% ipython --no-banner

In [1]: import numpy as np

In [2]: np.set_printoptions(precision=2, suppress=True, linewidth=160)

In [3]: X = np.array([[1, 0, 0, 0], [0, 0, 0, 0], [0, 0, 2, 0], [0, 0, 0, 0]])

In [4]: np.argsort(-np.linalg.norm(X, axis=0).round(6), kind="stable")[:3]
Out[4]: array([2, 0, 1])

In [5]: np.linalg.cond(X) > 100
Out[5]: np.True_

In [6]: round(np.linalg.norm(X, 2) / np.linalg.norm(X), 2)
Out[6]: np.float64(0.89)

In [7]: np.round(np.linalg.det(X), 2)
Out[7]: np.float64(0.0)

In [8]: np.flatnonzero(np.linalg.matrix_power((X != 0) + (X.T != 0) + np.eye(4), 4)[3])
Out[8]: array([3])

In [9]: [int(np.linalg.matrix_rank(np.linalg.matrix_power(X, p))) for p in range(1, 5)]
Out[9]: [2, 2, 2, 2]

In [10]: np.prod(np.diag(X)), round(np.linalg.det(X), 2)
Out[10]: (np.int64(0), np.float64(0.0))

In [11]: X @ X
Out[11]: 
array([[1, 0, 0, 0],
       [0, 0, 0, 0],
       [0, 0, 4, 0],
       [0, 0, 0, 0]])

In [12]: E = np.load("a.npy")

In [13]: E
Out[13]: 
array([[  1.69,  -8.56,  -6.81],
       [ -0.4 ,  14.72,  -1.94],
       [-10.38,  -2.47,   5.23],
       [ -3.87,  -4.97,  -7.  ],
       [ -7.86,   7.47,   1.27]])

In [14]: out = np.array([[0, 0, 2], [0, 0, 1], [0, 1, 0]])

In [15]: np.vstack([E, out.T]).shape
Out[15]: (8, 3)

In [16]: np.linalg.matrix_rank(E @ out)
Out[16]: np.int64(2)

In [17]: print(np.einsum("ik,kj->ij", E, out))
[[  0.    -6.81  -5.18]
 [  0.    -1.94  13.92]
 [  0.     5.23 -23.23]
 [  0.    -7.   -12.71]
 [  0.     1.27  -8.25]]

In [18]: out @ E
Traceback (most recent call last):
  Cell In[18], line 1
    out @ E
ValueError: matmul: Input operand 1 has a mismatch in its core dimension 0, with gufunc signature (n?,k),(k,m?)->(n?,m?) (size 5 is different from 3)


In [19]: np.einsum("ij,ij->i", E, E)
Out[19]: array([122.51, 220.6 , 141.2 ,  88.68, 119.19])
